$ python -q
>>> import numpy as np
>>> np.set_printoptions(suppress=True, linewidth=200)
>>> Z = 5 * np.array([[0.8, 3.4, -0.5], [-0.7, 0.4, -0.1], [0.8, 1.1, 1.7]])
>>> rng = np.random.default_rng(81767)
>>> idx = rng.integers(0, 3, 15)
>>> J = Z[idx] + rng.normal(size=(15, 3))
>>> J.round(2)
array([[-2.42,  2.96,  1.45],
       [ 4.33,  5.86,  8.24],
       [ 6.28, 16.28, -1.61],
       [-1.68,  1.98, -1.33],
       [ 4.17, 15.77, -2.05],
       [ 3.06,  5.86,  7.57],
       [ 2.54,  6.24,  8.39],
       [ 2.76, 17.72, -3.51],
       [ 5.32, 16.92, -2.82],
       [ 4.76, 19.22, -2.33],
       [-2.57,  0.85, -0.81],
       [-3.52,  1.62, -1.03],
       [ 3.08,  5.8 ,  8.72],
       [ 4.36, 16.04, -2.83],
       [ 5.41, 15.83, -2.54]])
>>> B = J / np.sqrt((J ** 2).mean(axis=1, keepdims=True))
>>> np.linalg.matrix_rank(B) == np.linalg.matrix_rank(J)
np.True_
>>> B[13].round(2)
array([ 0.45,  1.65, -0.29])
>>> np.round(np.linalg.norm(B, axis=1), 2)
array([1.73, 1.73, 1.73, 1.73, 1.73, 1.73, 1.73, 1.73, 1.73, 1.73, 1.73, 1.73, 1.73, 1.73, 1.73])
>>> cov = np.cov(J, rowvar=False)
>>> np.round(np.corrcoef(J[:, 1], J[:, 2])[0, 1], 2)
np.float64(-0.52)
>>> cov.shape
(3, 3)
>>> np.round(np.corrcoef(J.T), 2)
array([[ 1.  ,  0.81, -0.01],
       [ 0.81,  1.  , -0.52],
       [-0.01, -0.52,  1.  ]])
>>> np.round(np.median(J, axis=0), 2)
array([ 3.08,  6.24, -1.33])
>>> np.round(np.polyfit(J[:, 1], J[:, 2], 1), 2)
array([-0.36,  4.43])
>>> np.round(J.std(axis=0), 2)
array([3.16, 6.68, 4.56])
>>> np.round(np.linalg.eigvalsh(cov)[::-1], 2)
array([61.77, 18.26,  0.79])
>>> cov.round(2)
array([[ 10.68,  18.32,  -0.11],
       [ 18.32,  47.84, -17.02],
       [ -0.11, -17.02,  22.3 ]])
